% python3 -q
>>> import numpy as np
>>> from numpy import linalg as LA
>>> np.set_printoptions(suppress=True, linewidth=160)
>>> rd = lambda a: np.round(a, 3) + 0
>>> other = np.array([[3, -4, -2, -4, 3, 2, -2, 3],
...     [0, 1, -3, 3, -5, 2, -1, 0],
...     [-4, -3, -2, 0, 1, 2, 5, -5],
...     [-2, -4, 4, -3, -1, 1, 3, 2],
...     [4, 1, 4, 0, -4, -1, -5, 2],
...     [3, 1, 0, -2, -3, 5, 5, 4],
...     [3, 0, -1, -1, 2, 4, -1, 0],
...     [-4, -4, -2, 0, -4, -1, -3, -3],
...     [-3, 0, 1, 5, 2, 1, 0, -2],
...     [5, 1, -5, -5, -5, 4, -5, 2],
...     [-4, -3, -3, -2, 5, 0, -4, 4]])
>>> M = other.T @ other
>>> M
array([[129,  48,  -1, -47, -47,  40, -37,  57],
       [ 48,  70,  11,  30, -27,  -4,  -1,   3],
       [ -1,  11,  89,  24,   5, -35,  33,   2],
       [-47,  30,  24,  93,   5, -34,  20, -54],
       [-47, -27,   5,   5, 135, -20,  21,   0],
       [ 40,  -4, -35, -34, -20,  73,  16,  25],
       [-37,  -1,  33,  20,  21,  16, 140, -32],
       [ 57,   3,   2, -54,   0,  25, -32,  91]])
>>> # symmetric
>>> Lm = LA.cholesky(M)
>>> LA.eigvalsh(M).min() > 0
np.True_
>>> rd(Lm @ Lm.T)
array([[129.,  48.,  -1., -47., -47.,  40., -37.,  57.],
       [ 48.,  70.,  11.,  30., -27.,  -4.,  -1.,   3.],
       [ -1.,  11.,  89.,  24.,   5., -35.,  33.,   2.],
       [-47.,  30.,  24.,  93.,   5., -34.,  20., -54.],
       [-47., -27.,   5.,   5., 135., -20.,  21.,   0.],
       [ 40.,  -4., -35., -34., -20.,  73.,  16.,  25.],
       [-37.,  -1.,  33.,  20.,  21.,  16., 140., -32.],
       [ 57.,   3.,   2., -54.,   0.,  25., -32.,  91.]])
>>> feats = np.load("sample10.npy")
>>> feats
array([[ 3.02, -3.  ,  0.  , -1.  , -1.  ,  3.  , -1.  ,  2.  ,  1.  ],
       [ 2.  ,  3.02,  0.  , -3.  ,  2.  , -3.  , -1.  ,  0.  ,  2.  ],
       [ 2.  ,  2.  , -1.98, -2.  ,  3.  ,  0.  ,  0.  , -3.  , -3.  ],
       [ 2.  ,  0.  ,  1.  ,  3.02,  3.  , -3.  ,  3.  , -3.  , -3.  ],
       [-3.  , -2.  ,  0.  ,  3.  ,  0.02,  1.  ,  0.  , -1.  ,  1.  ],
       [-1.  ,  1.  ,  3.  , -3.  ,  3.  ,  2.02, -3.  ,  3.  ,  2.  ],
       [-2.  ,  1.  , -2.  ,  2.  ,  1.  ,  0.  ,  1.02, -1.  , -1.  ],
       [ 0.  , -3.  ,  3.  ,  3.  ,  0.  , -2.  ,  2.  ,  1.02,  2.  ],
       [ 3.  , -3.  ,  0.  , -1.  , -1.  ,  3.  , -1.  ,  2.  ,  1.02]])
>>> [round(float(x), 3) for x in LA.svd(feats, compute_uv=False)[:3]]
[11.334, 9.769, 7.072]
>>> LA.cond(feats) > 100
np.True_
>>> other = np.array([[5, 0, 2],
...     [8, 6, 6],
...     [7, 5, 4],
...     [9, 3, 3],
...     [2, 3, 4],
...     [9, 6, 7],
...     [7, 8, 3],
...     [4, 2, 3],
...     [6, 4, 7]])
>>> rd(np.einsum("ij->j", feats))
array([ 6.02, -3.98,  3.02,  1.02, 10.02,  1.02,  0.02,  0.02,  2.02])
>>> LA.matrix_rank(feats @ other)
np.int64(3)
>>> LA.matrix_rank(np.vstack([feats, other.T]))
np.int64(9)
>>> Uu, sv, Vh = LA.svd(feats)
>>> np.argmax(sv[:-1] / (sv[1:] + 1e-6)) + 1
np.int64(8)
>>> rd(sv)
array([11.334,  9.769,  7.072,  6.704,  4.686,  2.418,  1.564,  0.602,  0.004])
>>> other = Uu[:, :8] @ np.diag(sv[:8]) @ Vh[:8]
>>> rd(LA.norm(feats - other) / LA.norm(feats))
np.float64(0.0)
>>> rd(np.abs(feats - other).max())
np.float64(0.001)
>>> r0 = np.array([-1, -1, 1, 1, -2, 0, -2, 2, -2, 2, -2, 2, 2, 0])
>>> v = np.array([-1, -3, -1, -3, 2, 1, -1, -2, 3])
>>> F = np.outer(r0, v)
>>> F
array([[ 1,  3,  1,  3, -2, -1,  1,  2, -3],
       [ 1,  3,  1,  3, -2, -1,  1,  2, -3],
       [-1, -3, -1, -3,  2,  1, -1, -2,  3],
       [-1, -3, -1, -3,  2,  1, -1, -2,  3],
       [ 2,  6,  2,  6, -4, -2,  2,  4, -6],
       [ 0,  0,  0,  0,  0,  0,  0,  0,  0],
       [ 2,  6,  2,  6, -4, -2,  2,  4, -6],
       [-2, -6, -2, -6,  4,  2, -2, -4,  6],
       [ 2,  6,  2,  6, -4, -2,  2,  4, -6],
       [-2, -6, -2, -6,  4,  2, -2, -4,  6],
       [ 2,  6,  2,  6, -4, -2,  2,  4, -6],
       [-2, -6, -2, -6,  4,  2, -2, -4,  6],
       [-2, -6, -2, -6,  4,  2, -2, -4,  6],
       [ 0,  0,  0,  0,  0,  0,  0,  0,  0]])
>>> rd(LA.norm(F, axis=0))
array([ 6., 18.,  6., 18., 12.,  6.,  6., 12., 18.])
>>> rd(LA.norm(F[0] - F[2]))
np.float64(12.49)
>>> rd(LA.norm(F[0], 1)), rd(LA.norm(F[0], np.inf))
(np.float64(17.0), np.float64(3.0))
>>> rd(LA.norm(F, 1)), rd(LA.norm(F, np.inf))
(np.float64(60.0), np.float64(34.0))
>>> LA.norm(F, axis=1).argmax()
np.int64(4)
>>> rd(LA.norm(F) ** 2 / LA.norm(F, 2) ** 2)
np.float64(1.0)
>>> def softmax(z):
...     e = np.exp(z - z.max(axis=-1, keepdims=True))
...     return e / e.sum(axis=-1, keepdims=True)
... 
>>> rd(softmax(F[6]))
array([0.008, 0.456, 0.008, 0.456, 0.   , 0.   , 0.008, 0.062, 0.   ])
>>> rd(softmax(10 * F[6]))
array([0. , 0.5, 0. , 0.5, 0. , 0. , 0. , 0. , 0. ])
>>> att = F @ F.T / np.sqrt(9)
>>> rd(softmax(att)[6] @ F)
array([ 2.,  6.,  2.,  6., -4., -2.,  2.,  4., -6.])
>>> LA.cond(F) > 100
np.True_
>>> np.argsort(-LA.norm(F, axis=0).round(6), kind="stable")[:3]
array([1, 3, 8])
>>> A = np.array([[-7, -1, 2, 21, -37],
...     [-16, 4, 16, 4, 16],
...     [6, 8, 4, 12, -14],
...     [28, 32, 16, 16, 4],
...     [-47, -12, 20, 0, 23],
...     [10, 16, 12, -4, 30],
...     [21, 5, -10, 7, -25],
...     [-41, -3, 26, 3, 29],
...     [-21, -41, -30, -35, 9],
...     [10, 32, 28, 28, -2],
...     [-7, 16, 22, 22, -5],
...     [37, 40, 18, 26, -9]])
>>> # rows and columns are dependent
>>> r = LA.matrix_rank(A)
>>> r
np.int64(3)
>>> N = LA.svd(A)[2][r:].T
>>> LA.matrix_rank(A.T @ A), LA.matrix_rank(A @ A.T)
(np.int64(3), np.int64(3))
>>> np.allclose(A @ N, 0)
True
>>> [int(LA.matrix_rank(np.delete(A, i, axis=0))) for i in range(12)]
[3, 3, 3, 3, 3, 3, 3, 3, 3, 3, 3, 3]
>>> X = np.load("dump.npy")
>>> X
array([[ 1,  0,  1,  3,  0,  3, -3, -3, -3,  1,  1,  1, -2, -2,  1],
       [ 1,  1,  0,  1,  3,  0,  3, -3, -3, -3,  1,  1,  1, -2, -2],
       [-2,  1,  1,  0,  1,  3,  0,  3, -3, -3, -3,  1,  1,  1, -2],
       [-2, -2,  1,  1,  0,  1,  3,  0,  3, -3, -3, -3,  1,  1,  1],
       [ 1, -2, -2,  1,  1,  0,  1,  3,  0,  3, -3, -3, -3,  1,  1],
       [ 1,  1, -2, -2,  1,  1,  0,  1,  3,  0,  3, -3, -3, -3,  1],
       [ 1,  1,  1, -2, -2,  1,  1,  0,  1,  3,  0,  3, -3, -3, -3],
       [-3,  1,  1,  1, -2, -2,  1,  1,  0,  1,  3,  0,  3, -3, -3],
       [-3, -3,  1,  1,  1, -2, -2,  1,  1,  0,  1,  3,  0,  3, -3],
       [-3, -3, -3,  1,  1,  1, -2, -2,  1,  1,  0,  1,  3,  0,  3],
       [ 3, -3, -3, -3,  1,  1,  1, -2, -2,  1,  1,  0,  1,  3,  0],
       [ 0,  3, -3, -3, -3,  1,  1,  1, -2, -2,  1,  1,  0,  1,  3],
       [ 3,  0,  3, -3, -3, -3,  1,  1,  1, -2, -2,  1,  1,  0,  1],
       [ 1,  3,  0,  3, -3, -3, -3,  1,  1,  1, -2, -2,  1,  1,  0],
       [ 0,  1,  3,  0,  3, -3, -3, -3,  1,  1,  1, -2, -2,  1,  1]])
>>> other = X ** -1
Traceback (most recent call last):
  File "<python-input-52>", line 1, in <module>
    other = X ** -1
            ~~^^~~~
ValueError: Integers to negative integer powers are not allowed.
>>> other = LA.inv(X)
>>> np.allclose(other, X.T)
False
>>> rd(LA.slogdet(X)[0])
np.float64(-1.0)
>>> rng = np.random.default_rng(848)
>>> lab = rng.permutation(15)
>>> other = X[:, lab] * rng.choice([-1, 1], 15)
>>> other
array([[ 3, -3,  1,  3, -1,  0,  2,  1, -3,  1, -2, -3,  1,  1,  0],
       [ 3,  0,  0, -3, -1,  3, -1,  1, -3,  1, -2, -1, -3, -2, -1],
       [ 3, -3,  1,  0, -1,  1, -1, -3,  3, -2,  1,  0, -3, -2, -1],
       [-3, -1,  1, -3,  3,  0, -1, -3,  0, -2,  1, -1, -3,  1,  2],
       [ 0,  0, -2, -1,  3,  1,  3, -3,  3,  1,  1, -1,  3,  1,  2],
       [-3, -1, -2,  0,  3,  1,  3,  3,  1,  1, -3,  2,  0,  1, -1],
       [-1, -1,  1, -1, -3, -2,  3,  0,  0,  1, -3,  2,  3, -3, -1],
       [ 0,  2,  1, -1,  0, -2, -3,  3,  1, -3, -3, -1,  1, -3, -1],
       [-1,  2,  1,  2, -3,  1,  0,  1,  1, -3,  3, -1,  0, -3,  3],
       [-1, -1, -3,  2, -1,  1, -3,  0, -2, -3,  0, -1,  1,  3,  3],
       [ 2, -1, -3, -1,  0,  1, -1,  1, -2,  3,  3,  3,  1,  0,  3],
       [ 2, -1, -3, -1, -1, -3,  0,  1,  1,  0,  1,  3, -2,  3, -3],
       [-1,  3,  3, -1, -1, -3, -1, -2,  1,  3,  0,  3, -2,  1,  0],
       [-1,  3,  0,  3,  2, -3, -1, -2,  1,  1,  1, -3,  1,  0, -3],
       [-1,  3,  3,  3,  2,  3,  2,  1, -3,  0,  1,  0,  1,  1, -1]])
>>> Uu, _, Vh = LA.svd(X.T @ other)
>>> lab
array([ 8,  5,  2,  6, 11,  4, 12, 10,  7,  0, 13,  3,  9, 14,  1])
>>> q, evecs = LA.qr(other[:, :14])[0], LA.qr(other[:, 14:])[0]
>>> sv = LA.svd(q.T @ evecs, compute_uv=False)
>>> (sv > 0.9).sum()
np.int64(1)
>>> rd(sv)
array([0.915])
>>> rd(LA.norm(q @ q.T - evecs @ evecs.T, 2))
np.float64(1.0)
>>> rd(np.degrees(np.arccos(sv.clip(0, 1))))
array([23.776])
>>> rd(X.mean(axis=0))
array([-0.067, -0.067, -0.067, -0.067, -0.067, -0.067, -0.067, -0.067, -0.067, -0.067, -0.067, -0.067, -0.067, -0.067, -0.067])
>>> X[15]
Traceback (most recent call last):
  File "<python-input-69>", line 1, in <module>
    X[15]
    ~^^^^
IndexError: index 15 is out of bounds for axis 0 with size 15
>>> np.unravel_index(np.abs(X).argmax(), X.shape)
(np.int64(0), np.int64(3))
>>> LA.rank(X)
Traceback (most recent call last):
  File "<python-input-71>", line 1, in <module>
    LA.rank(X)
    ^^^^^^^
AttributeError: module 'numpy.linalg' has no attribute 'rank'
>>> X[:, 15]
Traceback (most recent call last):
  File "<python-input-72>", line 1, in <module>
    X[:, 15]
    ~^^^^^^^
IndexError: index 15 is out of bounds for axis 1 with size 15
>>> np.count_nonzero(X)
np.int64(195)
>>> X.sum(axis=0)
array([-1, -1, -1, -1, -1, -1, -1, -1, -1, -1, -1, -1, -1, -1, -1])
>>> M @ M
array([[ 29582,   9448,  -3560, -14431, -15521,  11294, -13145,  17404],
       [  9448,   8980,   2399,   2717,  -7527,    542,  -1750,   1553],
       [ -3560,   2399,  10962,   6512,   2383,  -6092,   7544,  -2891],
       [-14431,   2717,   6512,  16831,   3759,  -9614,   8450, -13967],
       [-15521,  -7527,   2383,   3759,  22054,  -5941,   7486,  -4192],
       [ 11294,    542,  -6092,  -9614,  -5941,  10607,  -1123,   7622],
       [-13145,  -1750,   7544,   8450,   7486,  -1123,  24180, -10118],
       [ 17404,   1553,  -2891, -13967,  -4192,   7622, -10118,  16108]])
>>> np.allclose(M @ M.T, M.T @ M)
True
>>> M.inv()
Traceback (most recent call last):
  File "<python-input-77>", line 1, in <module>
    M.inv()
    ^^^^^
AttributeError: 'numpy.ndarray' object has no attribute 'inv'
>>> np.allclose(M, M.T)
True
>>> (M + M.T) / 2
array([[129.,  48.,  -1., -47., -47.,  40., -37.,  57.],
       [ 48.,  70.,  11.,  30., -27.,  -4.,  -1.,   3.],
       [ -1.,  11.,  89.,  24.,   5., -35.,  33.,   2.],
       [-47.,  30.,  24.,  93.,   5., -34.,  20., -54.],
       [-47., -27.,   5.,   5., 135., -20.,  21.,   0.],
       [ 40.,  -4., -35., -34., -20.,  73.,  16.,  25.],
       [-37.,  -1.,  33.,  20.,  21.,  16., 140., -32.],
       [ 57.,   3.,   2., -54.,   0.,  25., -32.,  91.]])
>>> K = np.loadtxt("m.csv", delimiter=",")
>>> K
array([[5., 0., 8., 7., 4., 4., 7., 7., 9., 4., 9., 2., 2., 4., 8., 1.],
       [1., 5., 9., 2., 5., 0., 9., 9., 5., 5., 1., 0., 2., 5., 6., 0.],
       [5., 2., 9., 8., 4., 9., 0., 7., 5., 0., 8., 6., 0., 3., 6., 3.],
       [1., 5., 9., 2., 5., 0., 9., 9., 5., 5., 1., 0., 2., 5., 6., 0.],
       [0., 8., 7., 4., 7., 5., 6., 4., 6., 6., 1., 2., 6., 1., 9., 1.],
       [3., 6., 5., 1., 4., 1., 7., 1., 0., 4., 7., 7., 4., 6., 8., 8.],
       [1., 9., 9., 5., 9., 4., 3., 1., 1., 8., 3., 6., 7., 0., 3., 4.],
       [0., 1., 2., 8., 1., 3., 0., 9., 1., 9., 5., 6., 7., 7., 7., 6.],
       [3., 7., 9., 9., 9., 8., 6., 7., 4., 8., 6., 5., 2., 4., 0., 2.]])
>>> # row 3 repeats row 1
>>> Uu, sv, Vh = LA.svd(K)
>>> evecs = Vh[:(sv > 1e-8).sum()]
>>> vec = K[6] + -2 * K[8] + rng.integers(2) * np.eye(16)[5]
>>> vec
array([ -5.,  -5.,  -9., -13.,  -9., -11.,  -9., -13.,  -7.,  -8.,  -9.,  -4.,   3.,  -8.,   3.,   0.])
>>> LA.matrix_rank(np.vstack([K, vec]))
np.int64(9)
>>> np.allclose(evecs.T @ evecs @ vec, vec)
False
>>> rd(LA.norm(vec - evecs.T @ evecs @ vec))
np.float64(0.577)
>>> other = K[0, 0] * K[1:] - np.outer(K[1:, 0], K[0])
>>> other
array([[  0.,  25.,  37.,   3.,  21.,  -4.,  38.,  38.,  16.,  21.,  -4.,  -2.,   8.,  21.,  22.,  -1.],
       [  0.,  10.,   5.,   5.,   0.,  25., -35.,   0., -20., -20.,  -5.,  20., -10.,  -5., -10.,  10.],
       [  0.,  25.,  37.,   3.,  21.,  -4.,  38.,  38.,  16.,  21.,  -4.,  -2.,   8.,  21.,  22.,  -1.],
       [  0.,  40.,  35.,  20.,  35.,  25.,  30.,  20.,  30.,  30.,   5.,  10.,  30.,   5.,  45.,   5.],
       [  0.,  30.,   1., -16.,   8.,  -7.,  14., -16., -27.,   8.,   8.,  29.,  14.,  18.,  16.,  37.],
       [  0.,  45.,  37.,  18.,  41.,  16.,   8.,  -2.,  -4.,  36.,   6.,  28.,  33.,  -4.,   7.,  19.],
       [  0.,   5.,  10.,  40.,   5.,  15.,   0.,  45.,   5.,  45.,  25.,  30.,  35.,  35.,  35.,  30.],
       [  0.,  35.,  21.,  24.,  33.,  28.,   9.,  14.,  -7.,  28.,   3.,  19.,   4.,   8., -24.,   7.]])
>>> np.flatnonzero(~other.round(6).any(axis=1))
array([], dtype=int64)
>>> LA.lstsq(other[:-1].T, other[-1])[2]
np.int32(6)
>>> np.allclose(other[:-1].T @ LA.lstsq(other[:-1].T, other[-1])[0], other[-1])
False
